$ python -q
>>> import numpy as np
>>> np.set_printoptions(precision=2, suppress=True, linewidth=140)
>>> O, _ = np.linalg.qr(np.array([[-0.2, 0.1, -0.8, -0.4, 0.4],
...     [-0.2, -0.8, 0.6, 2.4, 1.3],
...     [0.8, 0.3, -0.7, 0.0, -0.2],
...     [-0.1, 0.6, 1.7, 1.0, 0.5],
...     [1.5, -0.4, -0.3, 2.2, -1.5]]))
>>> vals = np.array([0, -2, 2, -1, -1])
>>> data = O @ np.diag(vals) @ O.T
>>> print(data)
[[-0.39 -0.4   0.24 -1.07 -0.31]
 [-0.4  -1.16 -0.05  1.21 -0.1 ]
 [ 0.24 -0.05 -0.73 -0.76  0.36]
 [-1.07  1.21 -0.76  0.5   0.45]
 [-0.31 -0.1   0.36  0.45 -0.22]]
>>> u = np.array([1, 2, 1])
>>> print(np.cross(data[2, :3], data[4, :3]))
[-0.09  0.14 -0.04]
>>> print(np.convolve(data[2], u))
[ 0.24  0.43 -0.6  -2.27 -1.88 -0.03  0.36]
>>> vals, vecs = np.linalg.eigh(data)
>>> vec = np.array([9, -3, 8, 4, -1])
>>> print(np.linalg.eigvalsh(data[1:, 1:]))
[-1.99 -1.   -0.02  1.4 ]
>>> print(round(np.abs(data).sum(axis=1).max(), 2), np.round(np.abs(vals).max(), 2))
3.98 2.0
>>> print(round(vec @ data @ vec, 2))
-180.6
>>> print(vecs * np.abs(vals) @ vecs.T)
[[ 1.19 -0.22  0.18 -0.31  0.01]
 [-0.22  1.65 -0.28 -0.13  0.33]
 [ 0.18 -0.28  0.96  0.02 -0.52]
 [-0.31 -0.13  0.02  1.87  0.05]
 [ 0.01  0.33 -0.52  0.05  0.33]]
>>> print(np.kron(np.eye(2, dtype=int), data))
[[-0.39 -0.4   0.24 -1.07 -0.31 -0.   -0.    0.   -0.   -0.  ]
 [-0.4  -1.16 -0.05  1.21 -0.1  -0.   -0.   -0.    0.   -0.  ]
 [ 0.24 -0.05 -0.73 -0.76  0.36  0.   -0.   -0.   -0.    0.  ]
 [-1.07  1.21 -0.76  0.5   0.45 -0.    0.   -0.    0.    0.  ]
 [-0.31 -0.1   0.36  0.45 -0.22 -0.   -0.    0.    0.   -0.  ]
 [-0.   -0.    0.   -0.   -0.   -0.39 -0.4   0.24 -1.07 -0.31]
 [-0.   -0.   -0.    0.   -0.   -0.4  -1.16 -0.05  1.21 -0.1 ]
 [ 0.   -0.   -0.   -0.    0.    0.24 -0.05 -0.73 -0.76  0.36]
 [-0.    0.   -0.    0.    0.   -1.07  1.21 -0.76  0.5   0.45]
 [-0.   -0.    0.    0.   -0.   -0.31 -0.1   0.36  0.45 -0.22]]
>>> print(np.round(np.poly(data), 2) + 0)
[ 1.  2. -3. -8. -4.  0.]
>>> print(round(float(np.linalg.det(2 * data)), 2), np.round(np.linalg.det(data), 2))
0.0 0.0
>>> print(np.round(np.einsum("ij,ji->", data, data), 2))
10.0
>>> print(round(float(np.linalg.eigvals(data).sum().real), 2))
-2.0
>>> rank = np.linalg.matrix_rank(data)
>>> print(rank)
4
>>> null = np.linalg.svd(data)[2][rank:].T
>>> print(null[:, 0] / null[np.abs(null[:, 0]).round(6).argmax(), 0])
[-0.13 -0.13  0.53 -0.07  1.  ]
>>> print(null.shape)
(5, 1)
>>> print([int(np.linalg.matrix_rank(data[:i])) for i in range(1, len(data) + 1)])
[1, 2, 3, 4, 4]
>>> m1 = np.loadtxt("data.csv", delimiter=",")
>>> print(m1)
[[ 0. -1.  3. -1.  1.]
 [ 1.  0.  0. -3.  2.]
 [-3.  0.  0. -4.  0.]
 [ 1.  3.  4.  0. -1.]
 [-1. -2.  0.  1.  0.]]
>>> # looks like rank 4
>>> vec = np.array([-2, -2, -3, 0, -5])
>>> print(np.round(np.linalg.eigvals(m1).real, 2) + 0)
[0. 0. 0. 0. 0.]
>>> print(vec @ m1 @ vec)
0.0
>>> print(np.round(np.linalg.svd(m1, compute_uv=False), 2) + 0)
[5.66 5.66 3.15 3.15 0.  ]
>>> O = np.linalg.solve(np.eye(5) - m1, np.eye(5) + m1)
>>> print(np.round(np.linalg.det(O), 2))
1.0
>>> u = np.array([2, 0, 1, 1])
>>> M = np.array([np.roll(u, i) for i in range(4)])
>>> print(M)
[[2 0 1 1]
 [1 2 0 1]
 [1 1 2 0]
 [0 1 1 2]]
>>> print(np.linalg.matrix_rank(M))
4
>>> print(M.sum(axis=1))
[4 4 4 4]
>>> print(M.shape)
(4, 4)
>>> print(np.diff(M, axis=0))
[[-1  2 -1  0]
 [ 0 -1  2 -1]
 [-1  0 -1  2]]
>>> rng = np.random.default_rng(202)
>>> lab = rng.permutation(4)
>>> Y = M[:, lab] * rng.choice([-1, 1], 4)
>>> print(Y)
[[-2  1 -1  0]
 [-1  0 -1  2]
 [-1  2  0  1]
 [ 0  1 -2  1]]
>>> Uu, _, vt = np.linalg.svd(M.T @ Y)
>>> print(np.round(np.linalg.lstsq(M, Y)[0], 2) + 0)
[[-1.  0.  0.  0.]
 [ 0.  0.  0.  1.]
 [ 0.  1.  0.  0.]
 [ 0.  0. -1.  0.]]
>>> print(lab)
[0 2 3 1]
>>> C2 = Y.T @ Y
>>> print(C2)
[[ 6 -4  3 -3]
 [-4  6 -3  3]
 [ 3 -3  6 -4]
 [-3  3 -4  6]]
>>> print(np.allclose(C2, C2.T))
True
>>> print(np.linalg.eigvalsh(C2)[::-1])
[16.  4.  2.  2.]
>>> print(np.diag(C2))
[6 6 6 6]
>>> print(np.linalg.svd(Y, compute_uv=False) ** 2)
[16.  4.  2.  2.]
>>> u, r1 = M[1], M[0]
>>> print(u @ u)
6
>>> print(u @ r1)
3
>>> p = (u @ r1) / (u @ u) * u
>>> print(p)
[0.5 1.  0.  0.5]
>>> print(r1 - p)
[ 1.5 -1.   1.   0.5]
>>> print(round(float(np.linalg.norm(u + r1) ** 2 + np.linalg.norm(u - r1) ** 2), 2))
24.0
>>> lab = rng.permutation(4)
>>> print(lab)
[0 3 2 1]
>>> Y = M[lab][:, lab]
>>> print(np.allclose(Y, M))
False
>>> print(np.trace(Y))
8
>>> E = np.load("out10.npy")
>>> print(E)
[[ 49 -14 -16   4 -18]
 [-14  55 -10   5  34]
 [-16 -10  30 -22   5]
 [  4   5 -22  71 -12]
 [-18  34   5 -12  31]]
>>> # symmetric
>>> print(round(np.linalg.eigvals(E).sum().real, 2))
236.0
>>> print(np.einsum("ij,ji->", E, E))
17780
>>> arr = np.loadtxt("test13.csv", delimiter=",")
>>> print(arr)
[[ 0. -2. -2.  0.]
 [-2.  0. -2. -2.]
 [-2. -2.  0. -2.]
 [ 0. -2. -2.  0.]]
>>> # row 3 repeats row 0
>>> print(np.all(np.linalg.eigvalsh(arr) > 0))
False
>>> vals, vecs = np.linalg.eigh(arr)
>>> print(np.linalg.eigvalsh(arr + 4 * np.eye(4)))
[-1.12  4.    6.    7.12]
>>> print(np.round(vecs @ np.diag(vals) @ vecs.T, 2) + 0)
[[ 0. -2. -2.  0.]
 [-2.  0. -2. -2.]
 [-2. -2.  0. -2.]
 [ 0. -2. -2.  0.]]
>>> print(np.unique(vals.round(6) + 0, return_counts=True)[1])
[1 1 1 1]
>>> print(np.abs(vecs[:, -1]))
[0.56 0.44 0.44 0.56]
>>> print(np.abs(vecs[:, -1]).round(6).argmax())
0
>>> print(np.round(vecs.T @ arr @ vecs, 2) + 0)
[[-5.12  0.    0.    0.  ]
 [ 0.    0.    0.    0.  ]
 [ 0.    0.    2.    0.  ]
 [ 0.    0.    0.    3.12]]
>>> print(vals.sum(), np.trace(arr))
0.0 0.0
>>> print(np.round(np.linalg.svd(arr, compute_uv=False), 2) + 0)
[5.12 3.12 2.   0.  ]
>>> Y = arr / np.linalg.norm(arr, axis=1, keepdims=True)
>>> C2 = Y @ Y.T
>>> print(np.linalg.norm(Y, axis=1))
[1. 1. 1. 1.]
>>> print(np.argwhere(np.triu(np.abs(C2) > 0.95, 1)))
[[0 3]]
>>> print(C2[3])
[1.   0.41 0.41 1.  ]
>>> Uu, s, vt = np.linalg.svd(arr)
>>> print(s.round(2) + 0)
[5.12 3.12 2.   0.  ]
>>> Y = Uu[:, :3] @ np.diag(s[:3]) @ vt[:3]
>>> print(round(np.linalg.norm(arr - Y) / np.linalg.norm(arr), 2))
0.0
>>> print(round(np.linalg.norm(arr - Y, 2), 2), np.round(s[3], 2))
0.0 0.0
>>> print(np.linalg.matrix_rank(Y))
3
>>> print(np.linalg.matrix_rank(arr, rtol=0.05))
3
>>> F = np.loadtxt("mat.csv", delimiter=",")
>>> print(F)
[[ 25.01   6.25   9.06]
 [ 22.45   5.35   7.94]
 [ 18.18   3.94   6.14]
 [ 15.74   3.19   5.15]
 [  4.48   0.6    1.27]
 [  4.05   0.55   1.16]
 [  4.     0.54   1.14]
 [  3.66   0.51   1.06]
 [  1.87   0.38   0.65]
 [  0.9    0.33   0.44]
 [  0.13   0.11   0.11]
 [  0.05   0.04   0.04]
 [ -0.13  -0.15  -0.14]
 [ -0.5   -0.79  -0.73]
 [ -0.71  -1.23  -1.11]
 [ -1.04  -1.94  -1.75]
 [ -1.32  -2.52  -2.25]
 [ -2.81  -5.35  -4.75]
 [ -7.24 -12.42 -11.07]
 [ -7.97 -13.48 -12.03]
 [ -8.08 -13.64 -12.17]
 [ -8.93 -14.87 -13.28]
 [-11.94 -19.05 -17.07]
 [-12.7  -20.06 -17.99]
 [-28.23 -39.54 -35.88]]
>>> vec = np.array([3, 3, 2])
>>> target = F @ vec
>>> print(np.round(np.linalg.pinv(F) @ F, 2) + 0)
[[1. 0. 0.]
 [0. 1. 0.]
 [0. 0. 1.]]
>>> target = target + 0.05 * rng.normal(size=25)
>>> print(target)
[ 111.94   99.31   78.71   67.06   17.71   16.14   15.92   14.59    8.08    4.64    0.91    0.36   -1.1    -5.31   -7.99  -12.41  -15.95
  -34.02  -81.14  -88.37  -89.52  -97.99 -127.11 -134.24 -275.09]
>>> b, *_ = np.linalg.lstsq(F, target)
>>> print(round(np.linalg.norm(target - F @ b), 2))
0.18
>>> print(b)
[3.03 3.15 1.81]
>>> print(b.round())
[3. 3. 2.]
>>> D = np.linalg.norm(F[:, None] - F[None], axis=-1)
>>> print(D[5].round(6).argsort(kind="stable")[:4])
[5 6 7 4]
>>> print(D[:5, :5])
[[ 0.    2.94  7.78 10.52 22.67]
 [ 2.94  0.    4.84  7.58 19.75]
 [ 7.78  4.84  0.    2.74 14.92]
 [10.52  7.58  2.74  0.   12.19]
 [22.67 19.75 14.92 12.19  0.  ]]
